>>> import numpy as np
>>> np.set_printoptions(precision=2, suppress=True, linewidth=120, floatmode="fixed")
>>> feats = np.loadtxt("mat.csv", delimiter=",")
>>> feats
array([[-2.00,  0.00,  2.00,  2.00, -3.00, -2.00,  1.00,  3.00],
       [ 1.00, -3.00, -3.00, -1.00,  1.00, -2.00, -1.00,  3.00],
       [-1.00, -2.00,  0.00,  0.00, -3.00,  0.00, -2.00,  2.00],
       [ 3.00,  1.00,  3.00,  3.00, -2.00, -2.00,  2.00, -1.00],
       [-3.00, -3.00, -2.00,  1.00, -2.00,  0.00,  1.00,  1.00],
       [-2.00, -2.00,  0.00,  0.00,  0.00,  3.00,  3.00,  2.00],
       [ 2.00,  0.00, -3.00, -3.00, -1.00, -3.00, -1.00, -1.00],
       [ 3.00, -3.00,  1.00,  0.00,  3.00,  0.00,  3.00,  3.00]])
>>> x = np.array([2, 0, -3, 2, -1, 2, 0, 0])
>>> (feats * x).sum(axis=1)
array([-7.00,  4.00,  1.00,  1.00,  4.00,  2.00,  2.00,  0.00])
>>> feats * x
array([[-4.00,  0.00, -6.00,  4.00,  3.00, -4.00,  0.00,  0.00],
       [ 2.00, -0.00,  9.00, -2.00, -1.00, -4.00, -0.00,  0.00],
       [-2.00, -0.00, -0.00,  0.00,  3.00,  0.00, -0.00,  0.00],
       [ 6.00,  0.00, -9.00,  6.00,  2.00, -4.00,  0.00, -0.00],
       [-6.00, -0.00,  6.00,  2.00,  2.00,  0.00,  0.00,  0.00],
       [-4.00, -0.00, -0.00,  0.00, -0.00,  6.00,  0.00,  0.00],
       [ 4.00,  0.00,  9.00, -6.00,  1.00, -6.00, -0.00, -0.00],
       [ 6.00, -0.00, -3.00,  0.00, -3.00,  0.00,  0.00,  0.00]])
>>> feats @ np.ones(8)
array([  1.00,  -5.00,  -6.00,   7.00,  -7.00,   4.00, -10.00,  10.00])
>>> (feats @ x).argmax()
np.int64(1)
>>> feats @ (2 * x)
array([-14.00,   8.00,   2.00,   2.00,   8.00,   4.00,   4.00,   0.00])
>>> np.linalg.norm(feats @ x) <= np.linalg.norm(feats, 2) * np.linalg.norm(x) + 1e-9
np.True_
>>> feats @ np.eye(8)[6]
array([ 1.00, -1.00, -2.00,  2.00,  1.00,  3.00, -1.00,  3.00])
>>> feats @ x
array([-7.00,  4.00,  1.00,  1.00,  4.00,  2.00,  2.00,  0.00])
>>> np.sign((feats @ x).round(6))
array([-1.00,  1.00,  1.00,  1.00,  1.00,  1.00,  1.00,  0.00])
